$ ipython --no-banner

In [1]: import numpy as np

In [2]: np.set_printoptions(suppress=True, linewidth=160)

In [3]: tidy = lambda a: np.round(a, 1) + 0

In [4]: J = np.loadtxt("out8.csv", delimiter=",")

In [5]: print(J)
[[5. 1. 0. 0. 0. 0. 0. 0. 0.]
 [0. 5. 1. 0. 0. 0. 0. 0. 0.]
 [0. 0. 5. 1. 0. 0. 0. 0. 0.]
 [0. 0. 0. 5. 1. 0. 0. 0. 0.]
 [0. 0. 0. 0. 5. 1. 0. 0. 0.]
 [0. 0. 0. 0. 0. 5. 1. 0. 0.]
 [0. 0. 0. 0. 0. 0. 5. 1. 0.]
 [0. 0. 0. 0. 0. 0. 0. 5. 1.]
 [0. 0. 0. 0. 0. 0. 0. 0. 5.]]

In [6]: f = np.array([0, -1, 0, 1, 2, 1, 0, 0, 0])

In [7]: Y = J + np.outer(f, np.eye(9)[0])

In [8]: print(np.linalg.matrix_rank(Y - J))
1

In [9]: print(tidy(np.linalg.det(Y) / np.linalg.det(J)), tidy(1 + np.linalg.solve(J, f)[0]))
1.0 1.0

In [10]: print(Y)
[[ 5.  1.  0.  0.  0.  0.  0.  0.  0.]
 [-1.  5.  1.  0.  0.  0.  0.  0.  0.]
 [ 0.  0.  5.  1.  0.  0.  0.  0.  0.]
 [ 1.  0.  0.  5.  1.  0.  0.  0.  0.]
 [ 2.  0.  0.  0.  5.  1.  0.  0.  0.]
 [ 1.  0.  0.  0.  0.  5.  1.  0.  0.]
 [ 0.  0.  0.  0.  0.  0.  5.  1.  0.]
 [ 0.  0.  0.  0.  0.  0.  0.  5.  1.]
 [ 0.  0.  0.  0.  0.  0.  0.  0.  5.]]

In [11]: print(np.linalg.matrix_rank(np.linalg.inv(Y) - np.linalg.inv(J), tol=1e-8))
1

In [12]: mat = np.loadtxt("layer12.csv", delimiter=",")

In [13]: print(tidy(mat))
[[ 4.8  0.4  0.  -1.3]
 [-3.8  0.6 -0.4 -3.2]
 [-0.4 -1.1  0.5  4.8]
 [-4.3  0.5 -0.4 -2.5]
 [-4.9  0.  -0.2 -0.7]
 [ 0.9 -1.1  0.5  4.8]
 [-4.9  0.1 -0.2 -1.2]
 [ 3.4 -0.7  0.5  3.6]
 [-5.  -0.1 -0.2 -0.3]
 [ 1.7  1.1 -0.4 -4.5]
 [-2.   0.9 -0.5 -4.4]
 [-0.1 -1.1  0.5  4.8]
 [ 4.9  0.   0.2  0.7]
 [ 2.9 -0.8  0.5  3.9]
 [-3.8  0.6 -0.4 -3.1]
 [ 0.4 -1.1  0.5  4.8]
 [ 3.1 -0.8  0.5  3.8]
 [-4.9 -0.3  0.   0.8]
 [-0.4  1.1 -0.5 -4.8]
 [-2.6  0.9 -0.5 -4.1]
 [-3.1  0.8 -0.5 -3.8]
 [-1.3  1.  -0.5 -4.7]
 [-3.8  0.6 -0.4 -3.1]
 [ 1.   1.1 -0.5 -4.7]
 [ 4.6  0.5 -0.1 -1.8]
 [-4.9 -0.3  0.   0.8]
 [ 3.7 -0.6  0.4  3.2]
 [-1.5 -1.1  0.5  4.6]
 [ 4.8  0.4  0.  -1.2]
 [ 3.3  0.9 -0.3 -3.6]
 [ 2.  -1.   0.5  4.4]
 [ 3.8 -0.6  0.4  3.2]
 [ 4.9 -0.1  0.2  0.9]
 [-0.5  1.1 -0.5 -4.8]
 [ 3.9 -0.6  0.4  3. ]
 [-2.6  0.9 -0.5 -4.1]
 [ 4.3 -0.5  0.4  2.5]
 [-4.9 -0.3  0.   0.7]
 [-2.   1.  -0.5 -4.5]
 [-1.2  1.  -0.5 -4.7]]

In [14]: print(np.linalg.matrix_rank(mat, rtol=0.1))
2

In [15]: print(tidy(np.linalg.norm(mat, 2) / np.linalg.norm(mat)))
0.8

In [16]: print([round(float(x), 1) for x in np.linalg.svd(mat, compute_uv=False)[:3]])
[25.9, 18.2, 0.0]

In [17]: print(np.linalg.cond(mat) > 100)
True

In [18]: Z = mat[[20, 31]].astype(float)

In [19]: for _ in range(5):
    ...:     lab = np.linalg.norm(mat[:, None] - Z, axis=-1).argmin(axis=1)
    ...:     Z = np.array([mat[lab == j].mean(axis=0) for j in range(2)])
    ...: 

In [20]: print(lab)
[1 0 1 0 0 1 0 1 0 0 0 1 1 1 0 1 1 0 0 0 0 0 0 0 1 0 1 1 1 0 1 1 1 0 1 0 1 0 0 0]

In [21]: print(np.bincount(lab))
[22 18]
